>>> import numpy as np
>>> from numpy import linalg as LA
>>> np.set_printoptions(suppress=True, linewidth=160)
>>> rng = np.random.default_rng(0)
>>> labels = rng.integers(0, 2, 4)
>>> W0 = np.triu((labels[:, None] == labels) & (rng.random((4, 4)) < 0.8), 1).astype(int)
>>> W0 += W0.T
>>> print(W0)
[[0 1 0 0]
 [1 0 1 0]
 [0 1 0 0]
 [0 0 0 0]]
>>> np.round(np.sort(np.abs(LA.eigvals(W0))), 2) + 0
array([0.  , 0.  , 1.41, 1.41])
>>> np.allclose(W0, W0.T)
True
>>> (W0 + W0.T) / 2
array([[0., 1., 0., 0.],
       [1., 0., 1., 0.],
       [0., 1., 0., 0.],
       [0., 0., 0., 0.]])
>>> np.allclose(W0 @ W0.T, W0.T @ W0)
True
>>> round(LA.det(W0), 2)
np.float64(0.0)
>>> LA.matrix_power(W0, 2)
array([[1, 0, 1, 0],
       [0, 2, 0, 0],
       [1, 0, 1, 0],
       [0, 0, 0, 0]])
>>> round(float(np.abs(LA.eigvals(W0)).max()), 2)
1.41
>>> w, evecs = LA.eigvalsh(W0)
Traceback (most recent call last):
  File "<python-input-15>", line 1, in <module>
    w, evecs = LA.eigvalsh(W0)
    ^^^^^^^^
ValueError: too many values to unpack (expected 2)
>>> w, evecs = LA.eigh(W0)
>>> w.round(2) + 0
array([-1.41,  0.  ,  0.  ,  1.41])
>>> np.round(np.abs(evecs[:, -1]), 2)
array([0.5 , 0.71, 0.5 , 0.  ])
>>> print(np.abs(evecs[:, -1]).round(6).argmax())
1
>>> np.unique(w.round(6) + 0, return_counts=True)[1]
array([1, 2, 1])
>>> np.round(LA.eigvalsh(W0 @ W0), 2)
array([0., 0., 2., 2.])
>>> np.round(evecs.T @ evecs, 2) + 0
array([[1., 0., 0., 0.],
       [0., 1., 0., 0.],
       [0., 0., 1., 0.],
       [0., 0., 0., 1.]])
>>> (w > 1e-8).sum(), (w < -1e-8).sum()
(np.int64(1), np.int64(1))
>>> np.round(LA.eigvalsh(W0 + 5 * np.eye(4)), 2)
array([3.59, 5.  , 5.  , 6.41])
>>> round(np.trace(LA.pinv(W0) @ W0), 2)
np.float64(2.0)
>>> try:
...     LA.inv(W0)
... except LA.LinAlgError as e:
...     print(repr(e))
... 
LinAlgError('Singular matrix')
>>> np.abs(np.diag(LA.qr(W0)[1])) > 1e-9
array([ True,  True, False, False])
>>> rank = LA.matrix_rank(W0)
>>> print(rank)
2
>>> null = LA.svd(W0)[2][rank:].T
>>> np.round(null @ null.T, 2)
array([[ 0.5,  0. , -0.5,  0. ],
       [ 0. ,  0. ,  0. ,  0. ],
       [-0.5,  0. ,  0.5,  0. ],
       [ 0. ,  0. ,  0. ,  1. ]])
>>> print(W0 @ null)
[[0. 0.]
 [0. 0.]
 [0. 0.]
 [0. 0.]]
>>> [int(LA.matrix_rank(np.delete(W0, i, axis=0))) for i in range(4)]
[2, 1, 2, 2]
>>> np.allclose(W0 @ null, 0)
True
>>> null.shape
(4, 2)
>>> LA.matrix_rank(W0.T @ W0), LA.matrix_rank(W0 @ W0.T)
(np.int64(2), np.int64(2))
>>> print(np.trace(W0 @ W0 @ W0) // 6)
0
>>> W0.sum(axis=0)
array([1, 2, 1, 0])
>>> print(np.argwhere(np.triu(W0)))
[[0 1]
 [1 2]]
>>> L = np.diag(W0.sum(axis=1)) - W0
>>> LA.matrix_rank(L)
np.int64(2)
>>> M2 = np.array([[2, 2, 1, -2], [-1, -1, -1, 1], [-1, 2, 1, 0], [2, 0, -1, 1]])
>>> J = M2 + M2.T
>>> J
array([[ 4,  1,  0,  0],
       [ 1, -2,  1,  1],
       [ 0,  1,  2, -1],
       [ 0,  1, -1,  2]])
>>> q, Rm = LA.qr(J)
>>> np.round(np.abs(np.diag(Rm)), 2)
array([4.12, 2.6 , 2.4 , 1.98])
>>> np.trace(q @ q.T)
np.float64(4.0)
>>> np.round(q.T @ q, 2) + 0
array([[1., 0., 0., 0.],
       [0., 1., 0., 0.],
       [0., 0., 1., 0.],
       [0., 0., 0., 1.]])
>>> q.shape, Rm.shape
((4, 4), (4, 4))
>>> np.allclose(Rm.T @ Rm, J.T @ J)
True
>>> w, evecs = LA.eigh(J)
>>> x0 = np.array([0, 1, 0, 0])
>>> x0 @ J @ x0
np.int64(-2)
>>> np.round(evecs * np.maximum(w, 0) @ evecs.T, 2)
array([[ 4.05,  0.66,  0.09,  0.09],
       [ 0.66,  0.3 ,  0.38,  0.38],
       [ 0.09,  0.38,  2.17, -0.83],
       [ 0.09,  0.38, -0.83,  2.17]])
>>> x0 @ J @ x0 / (x0 @ x0), np.round(w[0], 2), round(float(w[-1]), 2)
(np.float64(-2.0), np.float64(-2.69), 4.18)
>>> np.round(evecs * np.abs(w) @ evecs.T, 2)
array([[ 4.1 ,  0.31,  0.19,  0.19],
       [ 0.31,  2.6 , -0.25, -0.25],
       [ 0.19, -0.25,  2.34, -0.66],
       [ 0.19, -0.25, -0.66,  2.34]])
>>> np.abs(J).sum(axis=1).max(), np.round(np.abs(w).max(), 2)
(np.int64(5), np.float64(4.18))
>>> (np.sign(evecs[:, -1].round(6)) == np.sign(evecs[0, -1].round(6))).astype(int)
array([1, 1, 1, 1])
>>> q = J.astype(float).copy()
>>> for j in range(4):
...     q[:, j] -= q[:, :j] @ (q[:, :j].T @ q[:, j])
...     q[:, j] /= LA.norm(q[:, j])
... 
>>> np.round(q.T @ q, 2) + 0
array([[1., 0., 0., 0.],
       [0., 1., 0., 0.],
       [0., 0., 1., 0.],
       [0., 0., 0., 1.]])
>>> m1 = rng.normal(size=(25, 3)) + 10 * np.array([0, 1, 2])
>>> m1.round(2)
array([[ 0.41, 11.04, 19.87],
       [ 1.37,  9.33, 20.35],
       [ 0.9 , 10.09, 19.26],
       [-0.92,  9.54, 20.22],
       [-1.01,  9.79, 19.84],
       [ 0.54, 10.21, 20.36],
       [-0.65,  9.87, 20.78],
       [ 1.49,  8.74, 21.51],
       [ 1.35, 10.78, 20.26],
       [-0.31, 11.46, 21.96],
       [ 1.8 , 11.32, 20.36],
       [-1.21, 10.  , 20.66],
       [-1.29, 10.4 , 20.43],
       [ 0.7 ,  8.82, 19.34],
       [-0.44,  8.83, 21.74],
       [-0.5 , 10.33, 19.74],
       [ 1.58, 11.32, 20.63],
       [-2.2 , 10.05, 20.68],
       [ 1.  ,  9.38, 21.82],
       [-1.32,  9.34, 20.94],
       [ 0.05, 12.  , 20.19],
       [-0.63,  9.62, 18.91],
       [-1.28, 10.63, 20.58],
       [ 1.29,  9.25, 21.69],
       [-0.29, 11.57, 19.57]])
>>> Ac = (m1 - m1.mean(axis=0)) / m1.std(axis=0)
>>> np.round(Ac.std(axis=0), 2)
array([1., 1., 1.])
>>> coef = LA.lstsq(np.delete(Ac, 2, axis=1), Ac[:, 2])[0]
>>> np.abs(coef).argmax()
np.int64(1)
>>> U, sigma, vt = LA.svd(m1)
>>> sigma.round(2)
array([114.29,   5.55,   4.74])
>>> M2 = U[:, :1] @ np.diag(sigma[:1]) @ vt[:1]
>>> LA.matrix_rank(m1, rtol=0.05)
np.int64(1)
>>> round(float(LA.norm(m1 - M2, 2)), 2), round(float(sigma[1]), 2)
(5.55, 5.55)
>>> round(np.abs(m1 - M2).max(), 2)
np.float64(2.22)
>>> M2 = np.c_[m1[:, :1] @ np.array([[-3]]), np.array([0, 1, -2, 1, 1, 0, -2, 0, 0, 2, 2, 1, -2, -2, 1, 1, 1, 0, -2, 2, -1, 0, 2, -1, 1])]
>>> M2.round(2)
array([[-1.23,  0.  ],
       [-4.1 ,  1.  ],
       [-2.71, -2.  ],
       [ 2.77,  1.  ],
       [ 3.03,  1.  ],
       [-1.62,  0.  ],
       [ 1.96, -2.  ],
       [-4.48,  0.  ],
       [-4.04,  0.  ],
       [ 0.94,  2.  ],
       [-5.4 ,  2.  ],
       [ 3.62,  1.  ],
       [ 3.87, -2.  ],
       [-2.09, -2.  ],
       [ 1.31,  1.  ],
       [ 1.49,  1.  ],
       [-4.75,  1.  ],
       [ 6.61,  0.  ],
       [-3.01, -2.  ],
       [ 3.96,  2.  ],
       [-0.15, -1.  ],
       [ 1.9 ,  0.  ],
       [ 3.83,  2.  ],
       [-3.88, -1.  ],
       [ 0.86,  1.  ]])
>>> np.round(LA.lstsq(m1, M2[:, 0])[0], 2) + 0
array([-3.,  0.,  0.])
>>> LA.matrix_rank(np.c_[m1, M2])
np.int64(4)
>>> print(np.round(LA.norm(LA.qr(m1)[0].T @ M2, axis=0) ** 2 / ((M2 ** 2).sum(axis=0) + 1e-12), 2))
[1.   0.07]
>>> arr = np.array([[0, 0, 0], [0, 2, 0], [2, 2, 2]])
>>> arr
array([[0, 0, 0],
       [0, 2, 0],
       [2, 2, 2]])
>>> arr @ arr
array([[0, 0, 0],
       [0, 4, 0],
       [4, 8, 4]])
>>> np.prod(np.diag(arr)), round(LA.det(arr), 2)
(np.int64(0), np.float64(0.0))
>>> LA.matrix_rank(arr - arr[0, 0] * np.eye(3))
np.int64(2)
>>> try:
...     LA.inv(arr)
... except LA.LinAlgError as e:
...     print(repr(e))
... 
LinAlgError('Singular matrix')
>>> LA.cond(arr) > 100
np.True_
>>> [round(float(x), 2) for x in LA.svd(arr, compute_uv=False)[:3]]
[3.7, 1.53, 0.0]
>>> rank = LA.matrix_rank(arr)
>>> rank
np.int64(2)
>>> null = LA.svd(arr)[2][rank:].T
>>> np.allclose(arr @ null, 0)
True
>>> np.round(null[:, 0] / null[np.abs(null[:, 0]).round(6).argmax(), 0], 2) + 0
array([ 1.,  0., -1.])
>>> [int(LA.matrix_rank(arr[:i])) for i in range(1, len(arr) + 1)]
[0, 1, 2]
>>> print([int(LA.matrix_rank(np.delete(arr, i, axis=0))) for i in range(3)])
[2, 1, 1]
>>> null.shape
(3, 1)
>>> [int(LA.matrix_rank(arr[:, :j + 1])) for j in range(3)]
[1, 2, 2]
>>> np.round(arr @ null, 2) + 0
array([[0.],
       [0.],
       [0.]])
>>> M2 = np.array([[2, 2], [1, 0], [1, 0]])
>>> X = np.tile(M2, (2, 3))
>>> X
array([[2, 2, 2, 2, 2, 2],
       [1, 0, 1, 0, 1, 0],
       [1, 0, 1, 0, 1, 0],
       [2, 2, 2, 2, 2, 2],
       [1, 0, 1, 0, 1, 0],
       [1, 0, 1, 0, 1, 0]])
>>> np.allclose(X @ X.T, X.T @ X)
False
>>> (X + X.T) / 2
array([[2. , 1.5, 1.5, 2. , 1.5, 1.5],
       [1.5, 0. , 0.5, 1. , 0.5, 0. ],
       [1.5, 0.5, 1. , 1. , 1. , 0.5],
       [2. , 1. , 1. , 2. , 1. , 1. ],
       [1.5, 0.5, 1. , 1. , 1. , 0.5],
       [1.5, 0. , 0.5, 1. , 0.5, 0. ]])
>>> print(np.round(np.sort(np.abs(LA.eigvals(X))), 2) + 0)
[0. 0. 0. 0. 0. 6.]
>>> print(np.round(np.abs(LA.eigvals(X)).max(), 2))
6.0
>>> round(float(LA.det(X)), 2)
0.0
>>> X @ X
array([[16,  8, 16,  8, 16,  8],
       [ 4,  2,  4,  2,  4,  2],
       [ 4,  2,  4,  2,  4,  2],
       [16,  8, 16,  8, 16,  8],
       [ 4,  2,  4,  2,  4,  2],
       [ 4,  2,  4,  2,  4,  2]])
>>> LA.lstsq(X[:-1].T, X[-1])[2]
np.int32(2)
>>> try:
...     LA.inv(X)
... except LA.LinAlgError as e:
...     print(repr(e))
... 
LinAlgError('Singular matrix')
>>> def softmax(z):
...     e = np.exp(z - z.max(axis=-1, keepdims=True))
...     return e / e.sum(axis=-1, keepdims=True)
... 
>>> np.round(softmax(X[2]), 2)
array([0.24, 0.09, 0.24, 0.09, 0.24, 0.09])
>>> np.round(softmax(X[2] + 3), 2)
array([0.24, 0.09, 0.24, 0.09, 0.24, 0.09])
>>> S = X @ X.T / np.sqrt(6)
>>> np.round(softmax(S), 2) + 0
array([[0.5 , 0.  , 0.  , 0.5 , 0.  , 0.  ],
       [0.31, 0.09, 0.09, 0.31, 0.09, 0.09],
       [0.31, 0.09, 0.09, 0.31, 0.09, 0.09],
       [0.5 , 0.  , 0.  , 0.5 , 0.  , 0.  ],
       [0.31, 0.09, 0.09, 0.31, 0.09, 0.09],
       [0.31, 0.09, 0.09, 0.31, 0.09, 0.09]])
>>> np.round(softmax(S + np.triu(np.full(S.shape, -np.inf), 1)), 2) + 0
array([[1.  , 0.  , 0.  , 0.  , 0.  , 0.  ],
       [0.77, 0.23, 0.  , 0.  , 0.  , 0.  ],
       [0.63, 0.19, 0.19, 0.  , 0.  , 0.  ],
       [0.5 , 0.  , 0.  , 0.5 , 0.  , 0.  ],
       [0.35, 0.1 , 0.1 , 0.35, 0.1 , 0.  ],
       [0.31, 0.09, 0.09, 0.31, 0.09, 0.09]])
>>> print(softmax(S).round(6).argmax(axis=1))
[0 0 0 0 0 0]
>>> mat = np.load("block5.npy")
>>> print(mat)
[[ 1  1  1  1 -1 -1 -1 -1]
 [ 1 -1  1 -1  1 -1  1 -1]
 [ 1 -1  1 -1 -1  1 -1  1]]
>>> t3 = np.stack([mat, 2 * mat, mat[::-1]])
>>> t3.sum(axis=0)
array([[ 4,  2,  4,  2, -4, -2, -4, -2],
       [ 4, -4,  4, -4,  4, -4,  4, -4],
       [ 4, -2,  4, -2, -4,  2, -4,  2]])
>>> np.einsum("bij,cij->bc", t3, t3)
array([[24, 48,  8],
       [48, 96, 16],
       [ 8, 16, 24]])
>>> print((t3 @ mat.T).shape)
(3, 3, 3)
>>> x0 = np.array([3, 3, -8, 0, -1, 8, 7, -6])
>>> h = np.maximum(mat @ x0, 0)
>>> print(np.maximum(mat @ (3 * x0), 0))
[0 0 0]
>>> print(np.flatnonzero(h > 1e-9))
[]
>>> print(np.maximum(mat @ x0, 0) - np.maximum(-mat @ x0, 0))
[-10  -4 -12]
>>> mat.T @ h
array([0, 0, 0, 0, 0, 0, 0, 0])
>>> M2 = mat[0, 0] * mat[1:] - np.outer(mat[1:, 0], mat[0])
>>> M2
array([[ 0, -2,  0, -2,  2,  0,  2,  0],
       [ 0, -2,  0, -2,  0,  2,  0,  2]])
>>> np.flatnonzero(~M2.round(6).any(axis=1))
array([], dtype=int64)
>>> mat[:, 0] / mat[0, 0]
array([1., 1., 1.])
>>> LA.matrix_rank(M2), LA.matrix_rank(mat)
(np.int64(2), np.int64(3))
